% python3 -q
>>> import numpy as np
>>> from numpy import linalg as LA
>>> np.set_printoptions(precision=2, suppress=True, linewidth=140)
>>> def tidy(a):
...     return np.round(a, 2) + 0
... 
>>> W0 = np.load("sample9.npy")
>>> W0
array([[0., 0., 0., 0., 0., 0., 0., 0., 3., 0., 1., 3., 2., 4.],
       [0., 0., 0., 0., 0., 0., 0., 0., 5., 4., 2., 5., 4., 3.],
       [0., 0., 0., 0., 0., 0., 0., 0., 5., 3., 5., 3., 5., 2.],
       [0., 0., 0., 0., 0., 0., 0., 0., 3., 1., 5., 2., 5., 1.],
       [0., 0., 0., 0., 0., 0., 0., 0., 3., 3., 2., 3., 3., 0.],
       [0., 0., 0., 0., 0., 0., 0., 0., 5., 3., 4., 2., 5., 0.],
       [0., 0., 0., 0., 0., 0., 0., 0., 2., 4., 0., 2., 2., 3.],
       [0., 0., 0., 0., 0., 0., 0., 0., 1., 4., 0., 4., 1., 3.],
       [3., 5., 5., 3., 3., 5., 2., 1., 0., 0., 0., 0., 0., 0.],
       [0., 4., 3., 1., 3., 3., 4., 4., 0., 0., 0., 0., 0., 0.],
       [1., 2., 5., 5., 2., 4., 0., 0., 0., 0., 0., 0., 0., 0.],
       [3., 5., 3., 2., 3., 2., 2., 4., 0., 0., 0., 0., 0., 0.],
       [2., 4., 5., 5., 3., 5., 2., 1., 0., 0., 0., 0., 0., 0.],
       [4., 3., 2., 1., 0., 0., 3., 3., 0., 0., 0., 0., 0., 0.]])
>>> rk = LA.matrix_rank(W0)
>>> rk
np.int64(12)
>>> ns = LA.svd(W0)[2][rk:].T
>>> [int(LA.matrix_rank(W0[:, :j + 1])) for j in range(14)]
[1, 2, 3, 4, 5, 6, 6, 6, 7, 8, 9, 10, 11, 12]
>>> LA.matrix_rank(W0.T @ W0), LA.matrix_rank(W0 @ W0.T)
(np.int64(12), np.int64(12))
>>> tidy(LA.det(W0))
np.float64(0.0)
>>> print(tidy(np.abs(LA.eigvals(W0)).max()))
20.46
>>> np.all(LA.eigvalsh(W0) > 0)
np.False_
>>> Uu, sv, vt = LA.svd(W0)
>>> print(tidy(sv))
[20.46 20.46  7.22  7.22  3.96  3.96  2.07  2.07  1.87  1.87  0.74  0.74  0.    0.  ]
>>> A2 = Uu[:, :12] @ np.diag(sv[:12]) @ vt[:12]
>>> LA.matrix_rank(A2)
np.int64(12)
>>> mat = np.array([[2.0, -3.0, 4.0, 7.0],
...     [4.0, -4.0, 4.0, 6.0],
...     [-4.0, 3.0, -6.0, -7.0],
...     [4.0, -3.0, 4.0, 5.0]])
>>> r0 = np.array([0, 2])
>>> np.array([np.convolve(row, r0, "same") for row in mat])
array([[  0.,   4.,  -6.,   8.],
       [  0.,   8.,  -8.,   8.],
       [  0.,  -8.,   6., -12.],
       [  0.,   8.,  -6.,   8.]])
>>> np.polyval(r0, mat[2])
array([2., 2., 2., 2.])
>>> M = np.loadtxt("block3.csv", delimiter=",")
>>> M
array([[-2.,  1.,  0.,  0.,  0.,  0.,  0.,  0.,  0.,  0.,  0.,  0.],
       [ 0., -2.,  1.,  0.,  0.,  0.,  0.,  0.,  0.,  0.,  0.,  0.],
       [ 0.,  0., -2.,  1.,  0.,  0.,  0.,  0.,  0.,  0.,  0.,  0.],
       [ 0.,  0.,  0., -2.,  1.,  0.,  0.,  0.,  0.,  0.,  0.,  0.],
       [ 0.,  0.,  0.,  0., -2.,  1.,  0.,  0.,  0.,  0.,  0.,  0.],
       [ 0.,  0.,  0.,  0.,  0., -2.,  1.,  0.,  0.,  0.,  0.,  0.],
       [ 0.,  0.,  0.,  0.,  0.,  0., -2.,  1.,  0.,  0.,  0.,  0.],
       [ 0.,  0.,  0.,  0.,  0.,  0.,  0., -2.,  1.,  0.,  0.,  0.],
       [ 0.,  0.,  0.,  0.,  0.,  0.,  0.,  0., -2.,  1.,  0.,  0.],
       [ 0.,  0.,  0.,  0.,  0.,  0.,  0.,  0.,  0., -2.,  1.,  0.],
       [ 0.,  0.,  0.,  0.,  0.,  0.,  0.,  0.,  0.,  0., -2.,  1.],
       [ 0.,  0.,  0.,  0.,  0.,  0.,  0.,  0.,  0.,  0.,  0., -2.]])
>>> A2 = LA.inv(M)
>>> tidy(LA.inv(A2))
array([[-2.,  1.,  0.,  0.,  0.,  0.,  0.,  0.,  0.,  0.,  0.,  0.],
       [ 0., -2.,  1.,  0.,  0.,  0.,  0.,  0.,  0.,  0.,  0.,  0.],
       [ 0.,  0., -2.,  1.,  0.,  0.,  0.,  0.,  0.,  0.,  0.,  0.],
       [ 0.,  0.,  0., -2.,  1.,  0.,  0.,  0.,  0.,  0.,  0.,  0.],
       [ 0.,  0.,  0.,  0., -2.,  1.,  0.,  0.,  0.,  0.,  0.,  0.],
       [ 0.,  0.,  0.,  0.,  0., -2.,  1.,  0.,  0.,  0.,  0.,  0.],
       [ 0.,  0.,  0.,  0.,  0.,  0., -2.,  1.,  0.,  0.,  0.,  0.],
       [ 0.,  0.,  0.,  0.,  0.,  0.,  0., -2.,  1.,  0.,  0.,  0.],
       [ 0.,  0.,  0.,  0.,  0.,  0.,  0.,  0., -2.,  1.,  0.,  0.],
       [ 0.,  0.,  0.,  0.,  0.,  0.,  0.,  0.,  0., -2.,  1.,  0.],
       [ 0.,  0.,  0.,  0.,  0.,  0.,  0.,  0.,  0.,  0., -2.,  1.],
       [ 0.,  0.,  0.,  0.,  0.,  0.,  0.,  0.,  0.,  0.,  0., -2.]])
>>> tidy(LA.det(M) * LA.det(A2))
np.float64(1.0)
>>> print(tidy(LA.det(M) * A2))
[[-2048. -1024.  -512.  -256.  -128.   -64.   -32.   -16.    -8.    -4.    -2.    -1.]
 [    0. -2048. -1024.  -512.  -256.  -128.   -64.   -32.   -16.    -8.    -4.    -2.]
 [    0.     0. -2048. -1024.  -512.  -256.  -128.   -64.   -32.   -16.    -8.    -4.]
 [    0.     0.     0. -2048. -1024.  -512.  -256.  -128.   -64.   -32.   -16.    -8.]
 [    0.     0.     0.     0. -2048. -1024.  -512.  -256.  -128.   -64.   -32.   -16.]
 [    0.     0.     0.     0.     0. -2048. -1024.  -512.  -256.  -128.   -64.   -32.]
 [    0.     0.     0.     0.     0.     0. -2048. -1024.  -512.  -256.  -128.   -64.]
 [    0.     0.     0.     0.     0.     0.     0. -2048. -1024.  -512.  -256.  -128.]
 [    0.     0.     0.     0.     0.     0.     0.     0. -2048. -1024.  -512.  -256.]
 [    0.     0.     0.     0.     0.     0.     0.     0.     0. -2048. -1024.  -512.]
 [    0.     0.     0.     0.     0.     0.     0.     0.     0.     0. -2048. -1024.]
 [    0.     0.     0.     0.     0.     0.     0.     0.     0.     0.     0. -2048.]]
>>> np.allclose(A2, M.T)
False
>>> tidy(LA.cond(M))
np.float64(2.84)
